% python3 -q
>>> import numpy as np
>>> from numpy import linalg as LA
>>> np.set_printoptions(precision=2, suppress=True, linewidth=140)
>>> r0 = np.array([-2, 5, 7])
>>> rng = np.random.default_rng(917092)
>>> M = np.outer(rng.normal(size=13), r0) + 0.02 * rng.normal(size=(13, 3))
>>> M
array([[-0.83,  1.97,  2.78],
       [-1.45,  3.55,  4.99],
       [ 1.8 , -4.45, -6.22],
       [ 1.66, -4.12, -5.78],
       [-0.37,  0.95,  1.35],
       [ 1.53, -3.85, -5.37],
       [-0.38,  0.92,  1.29],
       [-2.51,  6.33,  8.85],
       [-5.47, 13.63, 19.17],
       [-3.72,  9.26, 12.97],
       [ 2.26, -5.59, -7.88],
       [-0.41,  0.99,  1.43],
       [ 1.96, -4.95, -6.84]])
>>> labels = rng.permutation(3)
>>> out = M[:, labels] * rng.choice([-1, 1], 3)
>>> out
array([[ -1.97,   2.78,  -0.83],
       [ -3.55,   4.99,  -1.45],
       [  4.45,  -6.22,   1.8 ],
       [  4.12,  -5.78,   1.66],
       [ -0.95,   1.35,  -0.37],
       [  3.85,  -5.37,   1.53],
       [ -0.92,   1.29,  -0.38],
       [ -6.33,   8.85,  -2.51],
       [-13.63,  19.17,  -5.47],
       [ -9.26,  12.97,  -3.72],
       [  5.59,  -7.88,   2.26],
       [ -0.99,   1.43,  -0.41],
       [  4.95,  -6.84,   1.96]])
>>> U, _, Vt = LA.svd(M.T @ out)
>>> np.round(U @ Vt, 2) + 0
array([[ 0.,  0.,  1.],
       [-1.,  0.,  0.],
       [ 0.,  1.,  0.]])
>>> labels
array([1, 2, 0])
>>> np.round(LA.lstsq(M, out)[0], 2) + 0
array([[ 0.,  0.,  1.],
       [-1.,  0.,  0.],
       [ 0.,  1.,  0.]])
>>> out = np.c_[M[:, :2] @ np.array([[-1, 2], [2, -2]]), np.array([5, 3, 4, 2, 1, 0, 3, 2, 2, 5, 0, 2, 0])]
>>> out
array([[  4.77,  -5.61,   5.  ],
       [  8.54,  -9.99,   3.  ],
       [-10.69,  12.5 ,   4.  ],
       [ -9.91,  11.57,   2.  ],
       [  2.27,  -2.64,   1.  ],
       [ -9.24,  10.77,   0.  ],
       [  2.22,  -2.6 ,   3.  ],
       [ 15.16, -17.67,   2.  ],
       [ 32.72, -38.19,   2.  ],
       [ 22.24, -25.96,   5.  ],
       [-13.44,  15.7 ,   0.  ],
       [  2.39,  -2.81,   2.  ],
       [-11.87,  13.82,   0.  ]])
>>> LA.matrix_rank(out)
np.int64(3)
>>> LA.matrix_rank(np.c_[M, out])
np.int64(4)
>>> np.round(LA.lstsq(M, out[:, 0])[0], 2) + 0
array([-1.,  2.,  0.])
>>> np.round(LA.norm(out - M @ LA.lstsq(M, out)[0], axis=0), 2) + 0
array([0.  , 0.  , 8.69])
>>> dist = LA.norm(M[:, None] - M[None], axis=-1)
>>> np.unravel_index(dist.round(6).argmax(), dist.shape)
(np.int64(8), np.int64(10))
>>> dist[10].round(6).argsort(kind="stable")[:4]
array([10, 12,  2,  3])
>>> theta = np.radians(180)
>>> Rm = np.eye(3)
>>> Rm[2, 2] = Rm[0, 0] = np.cos(theta)
>>> Rm[2, 0], Rm[0, 2] = -np.sin(theta), np.sin(theta)
>>> Rm.round(2) + 0
array([[-1.,  0.,  0.],
       [ 0.,  1.,  0.],
       [ 0.,  0., -1.]])
>>> out = M @ Rm.T
>>> np.round(LA.det(Rm), 2), np.trace(Rm)
(np.float64(1.0), np.float64(-1.0))
>>> np.allclose(LA.norm(M, axis=1), LA.norm(out, axis=1))
True
>>> np.allclose(M @ M.T, out @ out.T)
True
>>> F = np.load("test11.npy")
>>> F
array([[ 0, 18, 27,  0],
       [ 0, 10, 15,  0],
       [ 0, 14, 21,  0]])
>>> # columns 0 and 3 are equal
>>> rk = LA.matrix_rank(F)
>>> rk
np.int64(1)
>>> null = LA.svd(F)[2][rk:].T
>>> LA.matrix_rank(F.T @ F), LA.matrix_rank(F @ F.T)
(np.int64(1), np.int64(1))
>>> [int(LA.matrix_rank(F[:, :j + 1])) for j in range(4)]
[0, 1, 1, 1]
>>> null.shape
(4, 3)
>>> np.round(F @ null, 2) + 0
array([[0., 0., 0.],
       [0., 0., 0.],
       [0., 0., 0.]])
>>> vec = np.array([6, -3, -1, 9])
>>> h = np.maximum(F @ vec, 0)
>>> np.flatnonzero(h > 1e-9)
array([], dtype=int64)
>>> np.maximum(F @ (3 * vec), 0)
array([0, 0, 0])
>>> h
array([0, 0, 0])
>>> out = F + rng.integers(-2, 3, (3, 1)) @ rng.integers(-2, 3, (1, 4))
>>> out
array([[ 0, 18, 27,  0],
       [-2, 14, 11,  4],
       [-1, 16, 19,  2]])
>>> np.abs(out - F).sum(axis=1)
array([ 0, 14,  7])
